$ python3 -q
>>> import numpy as np
>>> import numpy.linalg as la
>>> np.set_printoptions(precision=1, suppress=True, linewidth=160)
>>> rd = lambda a: np.round(a, 1) + 0
>>> F = np.load("data.npy")
>>> rd(F)
array([[-0.2, -0.1,  0.2, -2.8, -1.8,  0.7, -1. ,  1. ,  0.6, -0.7],
       [-0.5,  0.7,  0.7, -0.9,  2.6,  0.7,  0.8, -1. ,  1.1, -2.5],
       [-1.3, -3.3,  0.2,  0.9,  1.2,  1.9,  1.2,  0.8,  0.3,  0.3],
       [ 2.7, -0.8,  0.1, -1.2, -1.1, -0.3,  2.5, -0.4, -1.4, -0.1],
       [-0.7,  1.4, -1.3, -0.2, -0.9,  1.4,  2. , -0.3, -0.4,  1.3]])
>>> W = np.array([[2, 7, 3, 0],
...     [1, -2, -4, 7],
...     [-9, 4, -4, -1],
...     [-4, 7, -8, -8],
...     [6, 1, -3, -6],
...     [5, 8, -1, 1],
...     [7, 0, 7, -1],
...     [-1, -7, -4, 4],
...     [-1, -4, -1, -6],
...     [-4, -3, -7, -5]])
>>> b = np.array([8, 6, 8, -8])
>>> hid = np.maximum(F @ W + b, 0)
>>> la.matrix_rank(hid)
np.int64(4)
>>> (hid > 0).mean(axis=0)
array([1. , 0.8, 1. , 0.6])
>>> cent = np.array([[0, -1], [1, -1], [2, 3], [-1, -1]])
>>> rd(hid @ cent)
array([[ 25. ,  48.2],
       [ 67.3,  21.5],
       [ 33.3, -16.3],
       [124.3, 100.8],
       [ 27.2,   5.3]])
>>> (hid @ cent).round(6).argmax(axis=1)
array([1, 0, 0, 0, 0])
>>> W @ cent
array([[ 13,   0],
       [-17, -18],
       [ -3,  -6],
       [ -1, -19],
       [  1, -10],
       [  5, -17],
       [ 15,  15],
       [-19,  -8],
       [  0,   8],
       [-12,  -9]])
>>> data = np.load("sample0.npy")
>>> data
array([[-0.7, -0.9, -0.1, -0.1,  0.8, -0.6,  1.3,  0.2],
       [-0.8, -0.4,  2. ,  1.2, -0.4,  0.1, -2.1, -1.1],
       [-1.7,  0. ,  0.9, -0.6, -0.8,  0.5,  1.1,  0.4],
       [ 0.1,  0.1, -2.5,  0. , -0.9, -0.8, -1. ,  0.7],
       [-0.5, -0.5,  0.1,  1. , -0.8, -0.3, -2. , -1.3],
       [-0.5, -0.3,  1.3,  1.1, -0.6,  0.7, -1.1, -1. ],
       [-0.6, -1.7, -0.6, -0.1, -1.6, -0.9, -1.6,  0. ],
       [ 1.7,  2.2,  0.2, -0.5,  0.1,  0. ,  0. ,  0.2],
       [ 0.4,  0.4,  0.2,  1.6,  0.1, -0.5, -0.1, -1.6],
       [-1.2, -0.7, -1.2, -0.4, -0.4,  0.6,  0.5,  0.4],
       [-0.6, -0.6, -0.9, -0.8, -1. ,  1.8,  0.7,  0.6],
       [ 0.4,  0. , -0.1, -0.4,  0.6,  0.8, -2.2,  0.6],
       [ 0.2,  1.3,  0.1, -2. ,  0.4,  0.5,  1.8,  1.8],
       [ 0.6, -0.5,  1.7, -0.8,  0.3,  0.2,  1.3,  0.8],
       [-0.5, -0.8,  0.3,  0. ,  1. ,  0.3,  0.3,  0.4],
       [-1.3, -1.8,  0.3,  0.3, -1.6,  0.3, -1.4,  0. ],
       [ 1. , -0.5,  0.3, -0.8, -0.4, -0.4, -1.7,  0.5],
       [ 2.1,  0.6,  0.9, -1.9, -0.5,  1.6,  1.4,  2.4],
       [-0.1,  0. , -0.9, -0.7, -1.7, -0.7, -1.7,  0.7],
       [-1.3,  0.7,  1. , -0.7, -0.2,  0. ,  0.2,  0.3],
       [-0.4, -0.7, -1.5, -0.3, -0.2,  1. ,  2.5, -0.2],
       [-1.6, -1.2,  1.2, -2.5, -2.6,  0.7, -0.1,  2.7],
       [-0.1,  0.6,  0.7, -0.4, -0.8, -0.4, -0.7,  0.4],
       [ 0.2, -0.9,  1.2,  1. , -0.8,  0. , -0.5, -0.9],
       [ 0.8,  1.1,  0.2, -1. , -2.9,  0.5, -0.1,  0.8],
       [-1. , -0.7,  0.6,  0.6, -0.2, -1.3, -2.2, -0.4],
       [-2.4, -0.4, -0.1,  1.2,  0.4, -0.5,  0. , -0.9],
       [ 0.1, -0.8, -0.2, -1.8, -0.3,  0.2, -2.1,  1.5],
       [-1.5,  2.1,  0.3, -0.5,  1.3, -1.6,  1.3,  1. ],
       [-2. , -1. , -2.4, -0.3, -1.7,  0. , -0.3,  0.8],
       [ 0.2,  1.5, -0.1,  0.7,  0.6,  0.2,  0.2, -0.9],
       [ 0.1,  1.1,  0.9,  1. , -1.2, -0.1, -0.5, -1.4],
       [-0.3, -0.9,  0.2,  1. ,  1.7, -2.1,  0.1, -1. ],
       [ 0.3,  1.3, -0.4, -0.5,  1.7,  0.4, -1.4,  0.4],
       [-0.5,  1.1,  1.2, -0.5,  0.8,  1. , -0.3, -0.1],
       [-0.4, -1.4, -0.5,  1.6, -0.1, -2. , -0.6, -1.1],
       [ 0.3, -0.4,  0.2,  0. ,  0.4,  0. , -0.3, -0.1],
       [-1. ,  0.8, -2.1, -1. ,  0.7, -0.2,  0.3,  1. ]])
>>> A2 = np.c_[data[:, :5] @ np.array([[-5, 3, -5, 2, -4],
...     [2, 0, 4, -4, 5],
...     [-5, -4, 4, 0, 1],
...     [2, -4, -3, -2, 4],
...     [-5, 1, -1, 2, -2]]), np.array([-1, 0, 1, 0, 1, -1, 0, -2, -1, 0, 0, 0, -1, -2, 0, 1, 2, 0, -2, 0, -1, 1, -1, -2, 1, -2, -2, 2, 0, -1, -1, 2, -1, 2, 1, 0, 2, 2])]
>>> rd(A2)
array([[ -2. ,  -0.5,  -1. ,   4. ,  -3.8,  -1. ],
       [ -2.4, -15.6,   7.2,  -3.2,   8.8,   0. ],
       [  6.8,  -7.1,  14.7,  -3.8,   6.9,   1. ],
       [ 16.7,   9.4,  -9.2,  -2. ,  -0.6,   0. ],
       [  7. ,  -6.7,  -1.3,  -2.6,   5.2,   1. ],
       [  0.6, -11.7,   3.8,  -3.2,   7.4,  -1. ],
       [ 10.4,  -0.6,  -4.3,   2.6,  -3.9,   0. ],
       [ -6.6,   6.4,   2.5,  -4.2,   2.2,  -2. ],
       [  0.5,  -5.9,  -4.5,  -3.8,   6.8,  -1. ],
       [ 11.8,   2.4,   0. ,   0.4,  -0.7,   0. ],
       [  9.7,   4. ,   0.4,   0.8,  -2.7,   0. ],
       [ -5.3,   3.8,  -1.8,   2.8,  -4.5,   0. ],
       [ -4.9,   8.6,  10.2,   0. ,  -3. ,  -1. ],
       [-15.6,  -1.5,   3.9,   5.4,  -7. ,  -2. ],
       [ -5.6,  -1.7,  -0.5,   4.2,  -3.7,   0. ],
       [ 10. ,  -7.9,   1.2,   0.8,   0.9,   1. ],
       [ -7.1,   4.6,  -3. ,   4.8,  -8.6,   2. ],
       [-15.1,   9.8,   1.7,   4.6, -11.1,   0. ],
       [ 12.1,   4.4,   0.7,  -2.2,   0.1,  -2. ],
       [  2.5,  -5.3,  15.6,  -4.4,   7.3,   0. ],
       [  8.5,   5.8,  -5.7,   2.2,  -4.2,  -1. ],
       [  7.6,  -2.2,  18.1,   1.4,  -3.2,   1. ],
       [  1.4,  -2.3,   7.7,  -3.4,   4.1,  -1. ],
       [ -2.8,  -9. ,  -2. ,   0.4,   1.5,  -2. ],
       [  9.7,   2.7,   7.1,  -6.6,   4.3,   1. ],
       [  2.8,  -8. ,   3. ,  -0.8,   3.9,  -2. ],
       [ 12.1, -11.2,   6. ,  -4.8,  11.5,  -2. ],
       [ -3.2,   8. ,   1.2,   6.4, -11.2,   2. ],
       [  2.7,  -2.4,  17.3,  -7.8,  12.2,   0. ],
       [ 27.9,   3.1,  -1. ,  -2.8,   2.8,  -1. ],
       [  0.9,  -1.2,   1.9,  -5.8,   8.2,  -1. ],
       [  5.2,  -8.5,   5.7,  -8.6,  12.4,   2. ],
       [ -7.8,  -4. ,  -6. ,   4.4,  -2.5,  -1. ],
       [ -6.4,   6.2,   1.9,  -0.2,  -0.5,   2. ],
       [ -6.3,  -3.5,  12.4,  -2.8,   5.1,   1. ],
       [  5.4,  -5.7, -10.3,   1.4,   0.7,   0. ],
       [ -5.3,   0.5,  -2.7,   3. ,  -3.8,   2. ],
       [ 11.6,  10.1,   2.1,  -1.8,   0.5,   2. ]])
>>> la.matrix_rank(A2)
np.int64(6)
>>> la.matrix_rank(np.c_[data, A2])
np.int64(9)
>>> rd(la.norm(la.qr(data)[0].T @ A2, axis=0) ** 2 / ((A2 ** 2).sum(axis=0) + 1e-12))
array([1. , 1. , 1. , 1. , 1. , 0.2])
>>> cent = data[[17, 37]].astype(float)
>>> for _ in range(3):
...     lab = la.norm(data[:, None] - cent, axis=-1).argmin(axis=1)
...     cent = np.array([data[lab == j].mean(axis=0) for j in range(2)])
... 
>>> lab
array([1, 1, 1, 1, 1, 1, 1, 0, 1, 1, 1, 1, 0, 0, 1, 1, 1, 0, 1, 1, 1, 0, 1, 1, 0, 1, 1, 1, 1, 1, 1, 1, 1, 1, 1, 1, 1, 1])
>>> rd(cent[1] - cent[0])
array([-1.1, -0.8, -0.8,  1.5,  0.7, -0.7, -1.2, -1.5])
>>> rd(cent)
array([[ 0.6,  0.6,  0.7, -1.4, -0.9,  0.6,  0.7,  1.4],
       [-0.5, -0.2, -0.1,  0.1, -0.2, -0.1, -0.5, -0.1]])
>>> np.bincount(lab)
array([ 6, 32])
>>> E = np.loadtxt("layer15.csv", delimiter=",")
>>> E
array([[-0.8,  2.6,  2.3],
       [ 3.4, -0.8,  0. ],
       [ 1.1, -0.4, -1.9],
       [ 0.6, -1.3, -1.7],
       [ 0.5, -0.5, -1.7],
       [ 0.9, -0.6, -1.1],
       [-2. , -1.4, -2.4],
       [-0.3,  4.3,  3.8],
       [-1.1,  1. ,  2.2],
       [-1.8,  0.7,  1.1],
       [-4.8,  1.6,  1.4],
       [ 4.5, -2.8, -2.7],
       [-1.8, -1.1, -1.3],
       [-0.7,  2.3,  5.3],
       [ 0.4,  0.1, -0.1],
       [ 1.2,  0. ,  4.2],
       [-3.2,  1.9,  6. ],
       [ 1.8,  0.1,  2.1],
       [-1.9, -1.2, -3.4],
       [ 3.9, -2. , -7.7],
       [ 2.8,  2.1,  3. ],
       [-3.4, -1.2, -3.4],
       [ 0.4, -0.4, -0.2],
       [-0.5,  2.1, -1.9],
       [ 1.7,  1.9, -1. ],
       [ 1.9, -0.5, -0.1],
       [-3.3,  5.9, 17.2],
       [-4.4,  2.2,  0.9],
       [-1.1, -2.5,  1.2],
       [-1.7, -0.4,  1. ],
       [ 9.2, -3.7, -7.9],
       [-2. ,  1. ,  6.1]])
>>> cent = E[[19, 22]].astype(float)
>>> for _ in range(4):
...     lab = la.norm(E[:, None] - cent, axis=-1).argmin(axis=1)
...     cent = np.array([E[lab == j].mean(axis=0) for j in range(2)])
... 
>>> lab
array([1, 1, 1, 1, 1, 1, 1, 1, 1, 1, 1, 0, 1, 1, 1, 1, 1, 1, 1, 0, 1, 1, 1, 1, 1, 1, 1, 1, 1, 1, 0, 1])
>>> rd(cent[1] - cent[0])
array([-6.5,  3.4,  7.4])
>>> X = np.loadtxt("arr.csv", delimiter=",")
>>> X
array([[  8.,  10.,  12.,  20.,   8.,   8.,   8.,  12.,  14.],
       [ 10.,  70.,  45.,  37.,  60.,  24.,  69.,  46.,  65.],
       [ 12.,  45.,  78.,  45.,  55.,  25.,  48.,  32.,  66.],
       [ 20.,  37.,  45.,  58.,  35.,  27.,  37.,  37.,  51.],
       [  8.,  60.,  55.,  35.,  64.,  25.,  60.,  33.,  62.],
       [  8.,  24.,  25.,  27.,  25.,  17.,  27.,  16.,  22.],
       [  8.,  69.,  48.,  37.,  60.,  27.,  80.,  40.,  58.],
       [ 12.,  46.,  32.,  37.,  33.,  16.,  40.,  48.,  60.],
       [ 14.,  65.,  66.,  51.,  62.,  22.,  58.,  60., 105.]])
>>> # equal to its transpose
>>> np.allclose(X[:-1].T @ la.lstsq(X[:-1].T, X[-1])[0], X[-1])
True
>>> np.unique(X.round(6), axis=0).shape
(9, 9)
